$ python3 -q
>>> import numpy as np
>>> from numpy import linalg as LA
>>> np.set_printoptions(suppress=True, linewidth=160)
>>> B = np.array([[0, 1, -2, 0, -1],
...     [-2, 0, 0, 1, 2],
...     [1, 2, -2, -1, 0],
...     [2, -1, 0, -1, 0],
...     [1, 0, -1, -1, 1]])
>>> K = np.triu(B)
>>> K
array([[ 0,  1, -2,  0, -1],
       [ 0,  0,  0,  1,  2],
       [ 0,  0, -2, -1,  0],
       [ 0,  0,  0, -1,  0],
       [ 0,  0,  0,  0,  1]])
>>> round(np.trace(LA.pinv(K) @ K), 3)
np.float64(4.0)
>>> np.allclose(K[:-1].T @ LA.lstsq(K[:-1].T, K[-1])[0], K[-1])
True
>>> LA.lstsq(K[:-1].T, K[-1])[2]
np.int32(4)
>>> np.unique(K.round(6), axis=0).shape
(5, 5)
>>> X = np.load("mat.npy")
>>> X
array([[-1.1,  0. , -1.6,  0.7],
       [ 0.8, -0.3, -0.6,  0.3],
       [ 0.9,  0.9,  0.3, -0.4],
       [ 1.1, -0.2, -0.9,  0.1]])
>>> np.round((X - X.T) / 2, 3)
array([[ 0.  , -0.4 , -1.25, -0.2 ],
       [ 0.4 ,  0.  , -0.75,  0.25],
       [ 1.25,  0.75,  0.  ,  0.25],
       [ 0.2 , -0.25, -0.25,  0.  ]])
>>> LA.determinant(X)
Traceback (most recent call last):
  File "<python-input-13>", line 1, in <module>
    LA.determinant(X)
    ^^^^^^^^^^^^^^
AttributeError: module 'numpy.linalg' has no attribute 'determinant'
>>> round(np.abs(LA.eigvals(X)).max(), 3)
np.float64(1.228)
>>> np.allclose(X @ X.T, X.T @ X)
False
>>> np.allclose(X, X.T)
False
>>> np.trace(X)
np.float64(-1.0)
>>> mat = np.load("x.npy")
>>> mat
array([[-3,  0, -2],
       [ 9,  0,  6],
       [ 6,  0,  4],
       [ 3,  0,  2],
       [ 0,  0,  0]])
>>> # rows and columns are dependent
>>> U, s, Vt = LA.svd(mat)
>>> np.argmax(s[:-1] / (s[1:] + 1e-6)) + 1
np.int64(1)
>>> s.round(3) + 0
array([13.964,  0.   ,  0.   ])
>>> B = U[:, :1] @ np.diag(s[:1]) @ Vt[:1]
>>> np.round(LA.norm(mat - B, 2), 3), round(s[1], 3)
(np.float64(0.0), np.float64(0.0))
>>> round(np.abs(mat - B).max(), 3)
np.float64(0.0)
>>> LA.matrix_rank(B)
np.int64(1)
>>> round(LA.norm(mat - B) / LA.norm(mat), 3)
np.float64(0.0)
>>> LA.cond(mat) > 100
np.True_
>>> LA.matrix_rank(mat, rtol=0.1)
np.int64(1)
>>> np.argsort(-LA.norm(mat, axis=0).round(6), kind="stable")[:3]
array([0, 2, 1])
>>> [round(float(x), 3) for x in LA.svd(mat, compute_uv=False)[:3]]
[13.964, 0.0, 0.0]
>>> x0 = np.array([2, 0, 0])
>>> mat @ np.eye(3)[0]
array([-3.,  9.,  6.,  3.,  0.])
>>> mat @ (2 * x0)
array([-12,  36,  24,  12,   0])
>>> np.sign((mat @ x0).round(6))
array([-1,  1,  1,  1,  0])
>>> U, s, Vt = LA.svd(mat)
>>> V = Vt[:(s > 1e-8).sum()]
>>> rng = np.random.default_rng(267)
>>> x0 = mat[1] + 2 * mat[3] + rng.integers(2) * np.eye(3)[1]
>>> x0
array([15.,  1., 10.])
>>> np.round(V.T @ V, 3)
array([[0.692, 0.   , 0.462],
       [0.   , 0.   , 0.   ],
       [0.462, 0.   , 0.308]])
>>> LA.matrix_rank(np.vstack([mat, x0]))
np.int64(2)
>>> np.round(np.diag(V.T @ V), 3)
array([0.692, 0.   , 0.308])
>>> np.allclose(V.T @ V @ x0, x0)
False
